>>> import numpy as np
>>> np.set_printoptions(precision=2, suppress=True, linewidth=200)
>>> M = np.loadtxt("arr.csv", delimiter=",")
>>> M
array([[-1.,  1.,  0.,  0.,  0.],
       [ 0., -1.,  1.,  0.,  0.],
       [ 0.,  0., -1.,  1.,  0.],
       [ 0.,  0.,  0., -1.,  1.],
       [ 0.,  0.,  0.,  0., -1.]])
>>> M @ M
array([[ 1., -2.,  1.,  0.,  0.],
       [ 0.,  1., -2.,  1.,  0.],
       [ 0.,  0.,  1., -2.,  1.],
       [ 0.,  0.,  0.,  1., -2.],
       [ 0.,  0.,  0.,  0.,  1.]])
>>> np.prod(np.diag(M)), round(float(np.linalg.det(M)), 2)
(np.float64(-1.0), -1.0)
>>> np.linalg.matrix_rank(M - M[0, 0] * np.eye(5))
np.int64(4)
>>> x = np.array([2, 1, 1, 0, -1])
>>> rhs = M @ x
>>> c, lr = np.zeros(5), 1 / np.linalg.norm(M, 2) ** 2
>>> for i in range(15):
...     c -= lr * M.T @ (M @ c - rhs)
...     if i % 5 == 0: print(i, round(np.linalg.norm(M @ c - rhs), 2))
... 
0 1.2
5 0.61
10 0.47
>>> np.round(np.linalg.cond(M), 2)
np.float64(6.74)
>>> X = np.load("w.npy")
>>> X
array([[0, 1, 0, 1, 1],
       [1, 0, 0, 0, 0],
       [0, 0, 0, 1, 0],
       [1, 0, 1, 0, 0],
       [1, 0, 0, 0, 0]])
>>> vals, V = np.linalg.eigvalsh(X)
Traceback (most recent call last):
  File "<python-input-14>", line 1, in <module>
    vals, V = np.linalg.eigvalsh(X)
    ^^^^^^^
ValueError: too many values to unpack (expected 2)
>>> vals, V = np.linalg.eigh(X)
>>> np.abs(V[:, -1]).round(6).argmax()
np.int64(0)
>>> vals
array([-1.85, -0.77,  0.  ,  0.77,  1.85])
>>> np.round(vals.sum(), 2), np.trace(X)
(np.float64(0.0), np.int64(0))
>>> np.round(np.linalg.svd(X, compute_uv=False), 2) + 0
array([1.85, 1.85, 0.77, 0.77, 0.  ])
>>> np.round(V @ np.diag(vals) @ V.T, 2) + 0
array([[0., 1., 0., 1., 1.],
       [1., 0., 0., 0., 0.],
       [0., 0., 0., 1., 0.],
       [1., 0., 1., 0., 0.],
       [1., 0., 0., 0., 0.]])
>>> np.round(V.T @ V, 2) + 0
array([[1., 0., 0., 0., 0.],
       [0., 1., 0., 0., 0.],
       [0., 0., 1., 0., 0.],
       [0., 0., 0., 1., 0.],
       [0., 0., 0., 0., 1.]])
>>> left, s, Vh = np.linalg.svd(X)
>>> V = Vh[:(s > 1e-8).sum()]
>>> rng = np.random.default_rng(897)
>>> x = X[2] + 4 * X[3] + rng.integers(2) * np.eye(5)[0]
>>> x
array([4., 0., 4., 1., 0.])
>>> np.round(V.T @ V, 2) + 0
array([[1. , 0. , 0. , 0. , 0. ],
       [0. , 0.5, 0. , 0. , 0.5],
       [0. , 0. , 1. , 0. , 0. ],
       [0. , 0. , 0. , 1. , 0. ],
       [0. , 0.5, 0. , 0. , 0.5]])
>>> np.diag(V.T @ V)
array([1. , 0.5, 1. , 1. , 0.5])
>>> np.allclose(V.T @ V @ x, x)
True
>>> np.linalg.matrix_rank(np.vstack([X, x]))
np.int64(4)
>>> np.round(np.linalg.norm(x - V.T @ V @ x), 2)
np.float64(0.0)
>>> m1 = np.load("sample3.npy")
>>> m1
array([[-0.66, -0.24,  0.26,  0.67],
       [ 0.13, -0.6 ,  0.7 , -0.36],
       [-0.74,  0.11, -0.11, -0.65],
       [ 0.  , -0.75, -0.66, -0.02]])
>>> f = np.array([1, 0, 0, 2])
>>> A2 = m1 + np.outer(f, np.eye(4)[3])
>>> np.linalg.matrix_rank(A2 - m1)
np.int64(1)
>>> round(float(np.linalg.det(A2) / np.linalg.det(m1)), 2), round(float(1 + np.linalg.solve(m1, f)[3]), 2)
(1.64, 1.64)
>>> idx = rng.permutation(4)
>>> A2 = m1[:, idx] * rng.choice([-1, 1], 4)
>>> A2
array([[-0.26,  0.67,  0.66,  0.24],
       [-0.7 , -0.36, -0.13,  0.6 ],
       [ 0.11, -0.65,  0.74, -0.11],
       [ 0.66, -0.02, -0.  ,  0.75]])
>>> left, _, Vh = np.linalg.svd(m1.T @ A2)
>>> idx
array([2, 3, 0, 1])
>>> np.round(left @ Vh, 2) + 0
array([[ 0.,  0., -1.,  0.],
       [ 0.,  0.,  0., -1.],
       [-1.,  0.,  0.,  0.],
       [ 0.,  1.,  0.,  0.]])
>>> T = np.stack([A2, 4 * A2, A2[::-1]])
>>> np.linalg.det(T)
array([  1., 256.,   1.])
>>> np.round(np.einsum("bij,cij->bc", T, T), 2) + 0
array([[ 4., 16.,  0.],
       [16., 64.,  0.],
       [ 0.,  0.,  4.]])
>>> T.shape
(3, 4, 4)
>>> np.linalg.norm(T, axis=(1, 2))
array([2., 8., 2.])
>>> (T @ A2.T).shape
(3, 4, 4)
>>> np.linalg.matrix_rank(T.reshape(3, -1))
np.int64(2)
>>> np.linalg.matrix_rank(T)
array([4, 4, 4])
>>> np.sort(np.abs(np.linalg.eigvals(m1)))
array([1., 1., 1., 1.])
>>> np.linalg.determinant(m1)
Traceback (most recent call last):
  File "<python-input-53>", line 1, in <module>
    np.linalg.determinant(m1)
    ^^^^^^^^^^^^^^^^^^^^^
AttributeError: module 'numpy.linalg' has no attribute 'determinant'
>>> assert m1 == m1.T
Traceback (most recent call last):
  File "<python-input-54>", line 1, in <module>
    assert m1 == m1.T
           ^^^^^^^^^^
ValueError: The truth value of an array with more than one element is ambiguous. Use a.any() or a.all()
>>> np.round(np.linalg.det(m1), 2)
np.float64(-1.0)
>>> m1.inv()
Traceback (most recent call last):
  File "<python-input-56>", line 1, in <module>
    m1.inv()
    ^^^^^^
AttributeError: 'numpy.ndarray' object has no attribute 'inv'
>>> np.allclose(m1, m1.T)
False
>>> np.linalg.norm(m1, axis=0)
array([1., 1., 1., 1.])
>>> np.linalg.svd(m1, compute_uv=False)
array([1., 1., 1., 1.])
>>> W0 = np.load("x.npy")
>>> W0
array([[ 0,  2,  0,  1],
       [-2,  2,  0, -2],
       [ 0,  0, -3,  0],
       [-3,  0,  0, -2]])
>>> q = W0.astype(float).copy()
>>> for j in range(4):
...     q[:, j] -= q[:, :j] @ (q[:, :j].T @ q[:, j])
...     q[:, j] /= np.linalg.norm(q[:, j])
... 
>>> q
array([[ 0.  ,  0.77,  0.  ,  0.64],
       [-0.55,  0.53,  0.  , -0.64],
       [ 0.  ,  0.  , -1.  ,  0.  ],
       [-0.83, -0.35,  0.  ,  0.43]])
>>> t = np.radians(120)
>>> R = np.eye(4)
>>> R[1, 1] = R[0, 0] = np.cos(t)
>>> R[1, 0], R[0, 1] = -np.sin(t), np.sin(t)
>>> R
array([[-0.5 ,  0.87,  0.  ,  0.  ],
       [-0.87, -0.5 ,  0.  ,  0.  ],
       [ 0.  ,  0.  ,  1.  ,  0.  ],
       [ 0.  ,  0.  ,  0.  ,  1.  ]])
>>> A2 = q @ R.T
>>> np.allclose(np.linalg.norm(q, axis=1), np.linalg.norm(A2, axis=1))
True
>>> round(np.linalg.det(R), 2), np.round(np.trace(R), 2)
(np.float64(1.0), np.float64(1.0))
>>> np.linalg.svd(q, compute_uv=False), np.linalg.svd(A2, compute_uv=False)
(array([1., 1., 1., 1.]), array([1., 1., 1., 1.]))
>>> np.abs(A2 - q).max(axis=0)
array([1.29, 1.25, 0.  , 0.  ])
>>> arr = np.load("a.npy")
>>> arr
array([[0.4, 0.4, 0.2],
       [0. , 0.6, 0.4],
       [0.4, 0.2, 0.4]])
>>> x = np.array([-2, -2, -1])
>>> np.einsum("ij,j->i", arr, x)
array([-1.8, -1.6, -1.6])
>>> (arr * x).sum(axis=1)
array([-1.8, -1.6, -1.6])
>>> arr @ np.eye(3)[2]
array([0.2, 0.4, 0.4])
>>> arr * x
array([[-0.8, -0.8, -0.2],
       [-0. , -1.2, -0.4],
       [-0.8, -0.4, -0.4]])
>>> arr @ x
array([-1.8, -1.6, -1.6])
>>> arr @ (2 * x)
array([-3.6, -3.2, -3.2])
>>> (arr @ x).argmax()
np.int64(1)
>>> f, v = arr[0], arr[2]
>>> np.round(f @ v, 2)
np.float64(0.32)
>>> round(float(f @ f), 2)
0.36
>>> pr = (f @ v) / (f @ f) * f
>>> v - pr
array([ 0.04, -0.16,  0.22])
>>> np.outer(f, v)
array([[0.16, 0.08, 0.16],
       [0.16, 0.08, 0.16],
       [0.08, 0.04, 0.08]])
>>> pr
array([0.36, 0.36, 0.18])
>>> round((v - pr) @ f, 2)
np.float64(0.0)
>>> idx = rng.integers(0, 3, 4)
>>> F = (idx[:, None] == idx) * -3 + np.eye(4)
>>> F
array([[-2.,  0.,  0., -3.],
       [ 0., -2.,  0.,  0.],
       [ 0.,  0., -2.,  0.],
       [-3.,  0.,  0., -2.]])
>>> np.linalg.eigvals(F)
array([ 1., -5., -2., -2.])
>>> np.poly(F)
array([  1.,   8.,  15.,  -4., -20.])
>>> np.round(np.linalg.eigvals(F).sum().real, 2)
np.float64(-8.0)
>>> vals, V = np.linalg.eigvalsh(F)
Traceback (most recent call last):
  File "<python-input-99>", line 1, in <module>
    vals, V = np.linalg.eigvalsh(F)
    ^^^^^^^
ValueError: too many values to unpack (expected 2)
>>> vals, V = np.linalg.eigh(F)
>>> np.linalg.svd(F, compute_uv=False)
array([5., 2., 2., 1.])
>>> np.unique(vals.round(6) + 0, return_counts=True)[1]
array([1, 2, 1])
>>> np.abs(V[:, -1]).round(6).argmax()
np.int64(0)
>>> np.round(V.T @ V, 2) + 0
array([[1., 0., 0., 0.],
       [0., 1., 0., 0.],
       [0., 0., 1., 0.],
       [0., 0., 0., 1.]])
>>> V @ np.diag(vals) @ V.T
array([[-2.,  0.,  0., -3.],
       [ 0., -2.,  0.,  0.],
       [ 0.,  0., -2.,  0.],
       [-3.,  0.,  0., -2.]])
>>> np.linalg.eigvalsh(F + -3 * np.eye(4))
array([-8., -5., -5., -2.])
>>> np.linalg.eigvalsh(F @ F)
array([ 1.,  4.,  4., 25.])
>>> vals.sum(), np.trace(F)
(np.float64(-8.0), np.float64(-8.0))
>>> np.round(V.T @ F @ V, 2) + 0
array([[-5.,  0.,  0.,  0.],
       [ 0., -2.,  0.,  0.],
       [ 0.,  0., -2.,  0.],
       [ 0.,  0.,  0.,  1.]])
